$ python -q
>>> import numpy as np
>>> np.set_printoptions(suppress=True, linewidth=100)
>>> W0 = np.loadtxt("a.csv", delimiter=",")
>>> W0
array([[-1., -2., -2., -2.,  0.,  0.,  1., -3.,  3.,  2.,  0.,  0.],
       [ 3., -1.,  0., -1., -2., -2.,  0.,  2.,  1.,  0., -2.,  1.],
       [-2.,  2.,  0.,  1.,  1.,  2.,  0.,  3.,  2.,  3.,  1.,  0.],
       [-2.,  3., -1.,  0., -1., -3., -2.,  2., -2.,  0., -2.,  1.],
       [-3., -1.,  1.,  3.,  3.,  1.,  1., -1., -3., -1.,  0.,  1.],
       [ 2.,  1., -1.,  3., -1.,  0., -2., -1., -1.,  0.,  0.,  1.],
       [-3., -3.,  3., -1.,  1.,  0.,  1., -3., -2., -2., -2., -1.],
       [ 3., -3.,  0., -2.,  1., -2.,  0.,  2., -3.,  2.,  0., -1.],
       [ 0.,  2., -3.,  2.,  0., -3.,  1.,  2.,  1.,  3., -2., -1.],
       [-2.,  1., -1.,  0., -2.,  1.,  3., -1., -2.,  0.,  0., -1.],
       [ 0.,  0.,  0.,  0.,  0.,  0.,  0.,  0.,  0.,  0.,  0.,  2.],
       [ 0.,  0.,  0.,  0.,  0.,  0.,  0.,  0.,  0.,  0.,  3.,  2.]])
>>> O, r_ = np.linalg.qr(W0)
>>> np.round(np.trace(O @ O.T), 2)
np.float64(12.0)
>>> np.round(O @ r_, 2) + 0
array([[-1., -2., -2., -2.,  0.,  0.,  1., -3.,  3.,  2.,  0.,  0.],
       [ 3., -1.,  0., -1., -2., -2.,  0.,  2.,  1.,  0., -2.,  1.],
       [-2.,  2.,  0.,  1.,  1.,  2.,  0.,  3.,  2.,  3.,  1.,  0.],
       [-2.,  3., -1.,  0., -1., -3., -2.,  2., -2.,  0., -2.,  1.],
       [-3., -1.,  1.,  3.,  3.,  1.,  1., -1., -3., -1.,  0.,  1.],
       [ 2.,  1., -1.,  3., -1.,  0., -2., -1., -1.,  0.,  0.,  1.],
       [-3., -3.,  3., -1.,  1.,  0.,  1., -3., -2., -2., -2., -1.],
       [ 3., -3.,  0., -2.,  1., -2.,  0.,  2., -3.,  2.,  0., -1.],
       [ 0.,  2., -3.,  2.,  0., -3.,  1.,  2.,  1.,  3., -2., -1.],
       [-2.,  1., -1.,  0., -2.,  1.,  3., -1., -2.,  0.,  0., -1.],
       [ 0.,  0.,  0.,  0.,  0.,  0.,  0.,  0.,  0.,  0.,  0.,  2.],
       [ 0.,  0.,  0.,  0.,  0.,  0.,  0.,  0.,  0.,  0.,  3.,  2.]])
>>> np.allclose(r_.T @ r_, W0.T @ W0)
True
>>> A = np.loadtxt("m.csv", delimiter=",")
>>> A
array([[ -4.,   0.,   0.,  -3.,  -5.,  -5.,  -1.,  -1.,  -3.],
       [-20.,   0.,   0., -15., -25., -25.,  -5.,  -5., -15.],
       [ 32.,   0.,   0.,  24.,  40.,  40.,   8.,   8.,  24.],
       [ 24.,   0.,   0.,  18.,  30.,  30.,   6.,   6.,  18.],
       [-12.,   0.,   0.,  -9., -15., -15.,  -3.,  -3.,  -9.]])
>>> W = np.array([[0, 0],
...     [2, 2],
...     [1, 2],
...     [2, 3],
...     [0, 3],
...     [1, 0],
...     [0, 2],
...     [1, 0],
...     [3, 2]])
>>> beta = np.array([4, 0])
>>> hid = np.maximum(A @ W + beta, 0)
>>> np.linalg.matrix_rank(hid)
np.int64(2)
>>> hid
array([[  0.,   0.],
       [  0.,   0.],
       [172., 256.],
       [130., 192.],
       [  0.,   0.]])
>>> (hid > 0).astype(int)
array([[0, 0],
       [0, 0],
       [1, 1],
       [1, 1],
       [0, 0]])
>>> C = np.array([[3, -4, -2], [5, -2, 1]])
>>> (hid @ C).round(6).argmax(axis=1)
array([0, 0, 0, 0, 0])
